In [1]: import numpy as np

In [2]: np.set_printoptions(precision=2, suppress=True, linewidth=100, floatmode="fixed")

In [3]: A = np.loadtxt("run14.csv", delimiter=",")

In [4]: A
Out[4]: 
array([[10.00,  9.00, 11.00, 10.00],
       [ 9.00,  9.00,  9.00,  9.00],
       [11.00,  9.00, 13.00, 11.00],
       [10.00,  9.00, 11.00, 10.00]])

In [5]: hat = np.triu(np.array([[2, 3, 1, -3], [2, 1, 1, 3], [3, 2, 5, -5], [-5, -2, -1, 3]]), 1) + np.eye(4)

In [6]: A2 = hat @ A @ np.linalg.inv(hat)

In [7]: np.linalg.matrix_rank(A2)
Out[7]: np.int64(2)

In [8]: hat @ A - A @ hat
Out[8]: 
array([[  8.00, -21.00, -12.00,  66.00],
       [ 41.00,   9.00,  28.00,  86.00],
       [-50.00, -78.00, -75.00,  21.00],
       [  0.00, -30.00, -19.00,  58.00]])

In [9]: [round(float(x), 2) for x in np.linalg.svd(A, compute_uv=False)[:3]]
Out[9]: [40.21, 1.79, 0.0]

In [10]: np.linalg.cond(A) > 100
Out[10]: np.True_

In [11]: np.linalg.matrix_rank(A, rtol=0.1)
Out[11]: np.int64(1)

In [12]: Z = np.sign(np.array([[-3, 3, 2, 1], [-3, -2, -1, -3], [-2, 1, -1, -2], [-1, 2, -2, -3]]))

In [13]: A2 = (np.tril(Z, -1) + np.eye(4)) @ (np.triu(Z, 1) + np.eye(4))

In [14]: evals = np.array([1, 0, 2, 1])

In [15]: feats = np.rint(A2 * evals @ np.linalg.inv(A2)) + 0

In [16]: feats
Out[16]: 
array([[ 0.00,  1.00, -1.00, -1.00],
       [ 0.00,  7.00, -4.00, -2.00],
       [ 0.00,  3.00, -1.00, -1.00],
       [ 0.00,  9.00, -6.00, -2.00]])

In [17]: A2 = A / np.sqrt((A ** 2).mean(axis=1, keepdims=True))

In [18]: A2[1]
Out[18]: array([1.00, 1.00, 1.00, 1.00])

In [19]: np.linalg.matrix_rank(A - A.mean(axis=1, keepdims=True))
Out[19]: np.int64(1)

In [20]: np.linalg.norm(A2, axis=1)
Out[20]: array([2.00, 2.00, 2.00, 2.00])
